>>> import numpy as np
>>> np.set_printoptions(precision=2, suppress=True, linewidth=100)
>>> X = np.load("block6.npy")
>>> X
array([[0, 0, 0, 0, 0, 0, 1, 0],
       [0, 0, 0, 0, 0, 0, 0, 1],
       [0, 0, 0, 0, 0, 0, 1, 1],
       [0, 0, 0, 0, 0, 0, 0, 0],
       [0, 0, 0, 0, 0, 1, 1, 0],
       [0, 0, 0, 0, 1, 0, 1, 0],
       [1, 0, 1, 0, 1, 1, 0, 1],
       [0, 1, 1, 0, 0, 0, 1, 0]])
>>> U, sv, VT = np.linalg.svd(X)
>>> vecs = VT[:(sv > 1e-8).sum()]
>>> rng = np.random.default_rng(65)
>>> vec = X[0] + -3 * X[5] + rng.integers(2) * np.eye(8)[7]
>>> vec
array([ 0.,  0.,  0.,  0., -3.,  0., -2.,  0.])
>>> np.allclose(vecs.T @ vecs @ vec, vec)
True
>>> np.round(np.diag(vecs.T @ vecs), 2) + 0
array([0.67, 0.67, 0.67, 0.  , 1.  , 1.  , 1.  , 1.  ])
>>> np.round(vecs.T @ vecs, 2) + 0
array([[ 0.67, -0.33,  0.33,  0.  ,  0.  ,  0.  ,  0.  ,  0.  ],
       [-0.33,  0.67,  0.33,  0.  ,  0.  ,  0.  ,  0.  ,  0.  ],
       [ 0.33,  0.33,  0.67,  0.  ,  0.  ,  0.  ,  0.  ,  0.  ],
       [ 0.  ,  0.  ,  0.  ,  0.  ,  0.  ,  0.  ,  0.  ,  0.  ],
       [ 0.  ,  0.  ,  0.  ,  0.  ,  1.  ,  0.  ,  0.  ,  0.  ],
       [ 0.  ,  0.  ,  0.  ,  0.  ,  0.  ,  1.  ,  0.  ,  0.  ],
       [ 0.  ,  0.  ,  0.  ,  0.  ,  0.  ,  0.  ,  1.  ,  0.  ],
       [ 0.  ,  0.  ,  0.  ,  0.  ,  0.  ,  0.  ,  0.  ,  1.  ]])
>>> [round(float(np.linalg.det(X[:i, :i])), 2) + 0 for i in range(1, 9)]
[0.0, 0.0, 0.0, 0.0, 0.0, 0.0, 0.0, 0.0]
>>> U, sv, VT = np.linalg.svd(X)
>>> np.argmax(sv[:-1] / (sv[1:] + 1e-6)) + 1
np.int64(6)
>>> sv.round(2) + 0
array([2.76, 1.96, 1.37, 1.24, 1.  , 0.33, 0.  , 0.  ])
>>> Y = U[:, :6] @ np.diag(sv[:6]) @ VT[:6]
>>> Y.round(2) + 0
array([[0., 0., 0., 0., 0., 0., 1., 0.],
       [0., 0., 0., 0., 0., 0., 0., 1.],
       [0., 0., 0., 0., 0., 0., 1., 1.],
       [0., 0., 0., 0., 0., 0., 0., 0.],
       [0., 0., 0., 0., 0., 1., 1., 0.],
       [0., 0., 0., 0., 1., 0., 1., 0.],
       [1., 0., 1., 0., 1., 1., 0., 1.],
       [0., 1., 1., 0., 0., 0., 1., 0.]])
>>> np.round(np.abs(X - Y).max(), 2)
np.float64(0.0)
>>> round(float(np.linalg.norm(X - Y, 2)), 2), round(float(sv[6]), 2)
(0.0, 0.0)
>>> ev, vecs = np.linalg.eigh(X)
>>> vec = np.array([6, 7, 9, 3, 1, 7, 8, 7])
>>> np.round(np.linalg.eigvalsh(X[1:, 1:]), 2) + 0
array([-1.68, -1.32, -1.  ,  0.  ,  0.14,  1.23,  2.63])
>>> np.allclose(X[:-1].T @ np.linalg.lstsq(X[:-1].T, X[-1])[0], X[-1])
False
>>> np.linalg.lstsq(X[:-1].T, X[-1])[2]
np.int32(5)
>>> np.abs(np.diag(np.linalg.qr(X)[1])) > 1e-9
array([ True,  True, False, False,  True,  True,  True,  True])
>>> try:
...     np.linalg.inv(X)
... except np.linalg.LinAlgError as e:
...     print("failed:", e)
... 
failed: Singular matrix
>>> np.round(np.trace(np.linalg.pinv(X) @ X), 2)
np.float64(6.0)
>>> Q, _ = np.linalg.qr(np.array([[2.4, -0.1, 0.2, 0.5, 0.6, 0.0],
...     [0.3, 0.2, 0.6, -1.0, 1.3, -0.8],
...     [-1.4, -1.0, -0.7, 1.4, -1.0, 1.6],
...     [-0.7, 0.2, 0.2, 1.2, 0.7, 0.7],
...     [0.9, 0.6, -0.6, -0.2, 1.1, 0.2],
...     [-0.2, 1.6, -0.6, 0.1, 0.0, -0.3]]))
>>> ev = np.array([-2, -1, -2, 1, 2, 2])
>>> E = Q @ np.diag(ev) @ Q.T
>>> E
array([[-0.95,  0.11,  0.81,  0.62, -0.96,  0.57],
       [ 0.11,  0.9 ,  1.44, -0.31,  0.82,  0.37],
       [ 0.81,  1.44, -0.65,  0.23, -0.3 ,  0.29],
       [ 0.62, -0.31,  0.23,  0.78,  0.91, -0.28],
       [-0.96,  0.82, -0.3 ,  0.91,  0.32, -1.04],
       [ 0.57,  0.37,  0.29, -0.28, -1.04, -0.39]])
>>> ev, vecs = np.linalg.eigh(E)
>>> np.unique(ev.round(6) + 0, return_counts=True)[1]
array([2, 1, 1, 2])
>>> ev
array([-2., -2., -1.,  1.,  2.,  2.])
>>> vec = np.array([3, -2, -3, 1, 0, -2])
>>> rhs = E @ vec
>>> c, lr = np.zeros(6), 1 / np.linalg.norm(E, 2) ** 2
>>> for i in range(25):
...     c -= lr * E.T @ (E @ c - rhs)
...     if i % 5 == 0: print(i, round(np.linalg.norm(E @ c - rhs), 2))
... 
0 1.58
5 0.37
10 0.09
15 0.02
20 0.01
>>> c.round(2) + 0
array([ 3., -2., -3.,  1.,  0., -2.])
>>> np.round(np.linalg.cond(E), 2)
np.float64(2.0)
>>> U, sv, VT = np.linalg.svd(E, full_matrices=False)
>>> np.round(np.sqrt((sv ** 2).sum()), 2), np.round(np.linalg.norm(E), 2)
(np.float64(4.24), np.float64(4.24))
>>> U.shape, sv.shape, VT.shape
((6, 6), (6,), (6, 6))
>>> np.round(U.T @ U, 2) + 0
array([[1., 0., 0., 0., 0., 0.],
       [0., 1., 0., 0., 0., 0.],
       [0., 0., 1., 0., 0., 0.],
       [0., 0., 0., 1., 0., 0.],
       [0., 0., 0., 0., 1., 0.],
       [0., 0., 0., 0., 0., 1.]])
>>> sv / sv[0]
array([1. , 1. , 1. , 1. , 0.5, 0.5])
>>> sv
array([2., 2., 2., 2., 1., 1.])
>>> round(float(np.linalg.eigvalsh(E).min()), 2)
-2.0
>>> np.all(np.linalg.eigvalsh(E) > 0)
np.False_
>>> vec = np.array([1, 0, -2, 1, -1, -1])
>>> h = np.maximum(E @ vec, 0)
>>> np.flatnonzero(h > 1e-9)
array([2, 3, 4, 5])
>>> np.maximum(E @ vec, 0) - np.maximum(-E @ vec, 0)
array([-1.55, -4.27,  2.35,  0.29,  1.26,  1.12])
>>> np.maximum(E @ (3 * vec), 0)
array([0.  , 0.  , 7.06, 0.88, 3.78, 3.37])
>>> J = np.loadtxt("sample16.csv", delimiter=",")
>>> J
array([[ 0.  ,  0.44,  1.28, -0.88, -1.02, -0.68,  0.9 , -1.56,  0.14, -0.04,  1.27],
       [ 1.21,  0.27, -1.13, -1.2 ,  0.98, -1.39,  0.6 ,  0.69, -0.51, -0.51,  0.71],
       [-1.86,  0.05,  0.01,  0.72, -0.49, -1.57,  0.83,  0.89, -0.08, -0.87, -0.28],
       [-1.05,  0.67, -0.68,  0.63,  1.01,  0.52,  0.04, -1.03, -1.85,  0.16,  0.89],
       [ 0.4 , -0.24, -0.06,  0.99,  1.11, -0.02,  0.07, -1.23,  1.14, -1.93, -0.04],
       [ 0.81,  0.51,  1.5 ,  1.39,  1.03, -0.05,  1.1 ,  0.9 , -0.01,  0.82,  0.42],
       [-0.48,  0.93, -1.25,  0.43,  0.21, -0.54, -0.13, -0.34,  1.8 ,  1.43,  0.64],
       [-0.08, -0.08,  0.55,  0.36, -0.19, -0.24, -1.95,  0.89,  0.09, -0.57,  1.88],
       [ 0.  ,  1.43, -0.53, -0.18, -0.79,  1.67,  0.91,  0.91,  0.4 , -1.05,  0.57],
       [ 0.81,  2.05,  0.19,  0.53, -0.6 , -0.83, -1.02, -0.37, -0.54, -0.26, -1.13],
       [ 1.13, -0.92, -1.09,  1.54, -1.55, -0.22,  0.48, -0.25, -0.54,  0.13,  0.53]])
>>> np.round(np.linalg.pinv(J), 2) + 0
array([[ 0.  ,  0.13, -0.21, -0.12,  0.04,  0.09, -0.05, -0.01,  0.  ,  0.09,  0.13],
       [ 0.05,  0.03,  0.01,  0.07, -0.03,  0.06,  0.1 , -0.01,  0.16,  0.23, -0.1 ],
       [ 0.14, -0.13,  0.  , -0.08, -0.01,  0.17, -0.14,  0.06, -0.06,  0.02, -0.12],
       [-0.1 , -0.13,  0.08,  0.07,  0.11,  0.15,  0.05,  0.04, -0.02,  0.06,  0.17],
       [-0.11,  0.11, -0.05,  0.11,  0.12,  0.11,  0.02, -0.02, -0.09, -0.07, -0.17],
       [-0.08, -0.15, -0.17,  0.06,  0.  , -0.01, -0.06, -0.03,  0.19, -0.09, -0.02],
       [ 0.1 ,  0.07,  0.09,  0.  ,  0.01,  0.12, -0.01, -0.22,  0.1 , -0.11,  0.05],
       [-0.17,  0.08,  0.1 , -0.11, -0.14,  0.1 , -0.04,  0.1 ,  0.1 , -0.04, -0.03],
       [ 0.02, -0.06, -0.01, -0.21,  0.13,  0.  ,  0.2 ,  0.01,  0.04, -0.06, -0.06],
       [ 0.  , -0.06, -0.1 ,  0.02, -0.21,  0.09,  0.16, -0.06, -0.12, -0.03,  0.01],
       [ 0.14,  0.08, -0.03,  0.1 ,  0.  ,  0.05,  0.07,  0.21,  0.06, -0.13,  0.06]])
>>> np.round(J @ J.T, 2) + 0
array([[9., 0., 0., 0., 0., 0., 0., 0., 0., 0., 0.],
       [0., 9., 0., 0., 0., 0., 0., 0., 0., 0., 0.],
       [0., 0., 9., 0., 0., 0., 0., 0., 0., 0., 0.],
       [0., 0., 0., 9., 0., 0., 0., 0., 0., 0., 0.],
       [0., 0., 0., 0., 9., 0., 0., 0., 0., 0., 0.],
       [0., 0., 0., 0., 0., 9., 0., 0., 0., 0., 0.],
       [0., 0., 0., 0., 0., 0., 9., 0., 0., 0., 0.],
       [0., 0., 0., 0., 0., 0., 0., 9., 0., 0., 0.],
       [0., 0., 0., 0., 0., 0., 0., 0., 9., 0., 0.],
       [0., 0., 0., 0., 0., 0., 0., 0., 0., 9., 0.],
       [0., 0., 0., 0., 0., 0., 0., 0., 0., 0., 9.]])
>>> round(J[:, 2] @ J[:, 10], 2)
np.float64(0.0)
>>> Q, R = np.linalg.qr(J)
>>> Q.round(2) + 0
array([[ 0.  , -0.15, -0.43,  0.29,  0.34,  0.23, -0.3 ,  0.52, -0.05,  0.01, -0.42],
       [-0.4 , -0.09,  0.38,  0.4 , -0.33,  0.46, -0.2 , -0.23,  0.17,  0.17, -0.24],
       [ 0.62, -0.02,  0.  , -0.24,  0.16,  0.52, -0.28, -0.3 ,  0.03,  0.29,  0.09],
       [ 0.35, -0.22,  0.23, -0.21, -0.34, -0.17, -0.01,  0.34,  0.62, -0.05, -0.3 ],
       [-0.13,  0.08,  0.02, -0.33, -0.37,  0.01, -0.02,  0.41, -0.38,  0.64,  0.01],
       [-0.27, -0.17, -0.5 , -0.46, -0.34,  0.02, -0.37, -0.3 ,  0.  , -0.27, -0.14],
       [ 0.16, -0.31,  0.42, -0.14, -0.07,  0.18,  0.04,  0.11, -0.6 , -0.48, -0.21],
       [ 0.03,  0.03, -0.18, -0.12,  0.06,  0.08,  0.65, -0.3 , -0.03,  0.19, -0.63],
       [ 0.  , -0.48,  0.18,  0.06,  0.26, -0.56, -0.3 , -0.3 , -0.13,  0.35, -0.19],
       [-0.27, -0.68, -0.06, -0.18,  0.2 ,  0.28,  0.34,  0.12,  0.18,  0.09,  0.38],
       [-0.38,  0.31,  0.36, -0.51,  0.52,  0.07, -0.16,  0.08,  0.18, -0.04, -0.18]])
>>> abs(R[0, 0]), np.round(np.linalg.norm(J[:, 0]), 2)
(np.float64(3.0), np.float64(3.0))
>>> np.round(np.trace(Q @ Q.T), 2)
np.float64(11.0)
>>> Q, vecs = np.linalg.qr(J[:, :1])[0], np.linalg.qr(J[:, 1:])[0]
>>> sv = np.linalg.svd(Q.T @ vecs, compute_uv=False)
>>> np.round(np.linalg.norm(Q @ Q.T - vecs @ vecs.T, 2), 2)
np.float64(1.0)
>>> sv.round(2) + 0
array([0.])
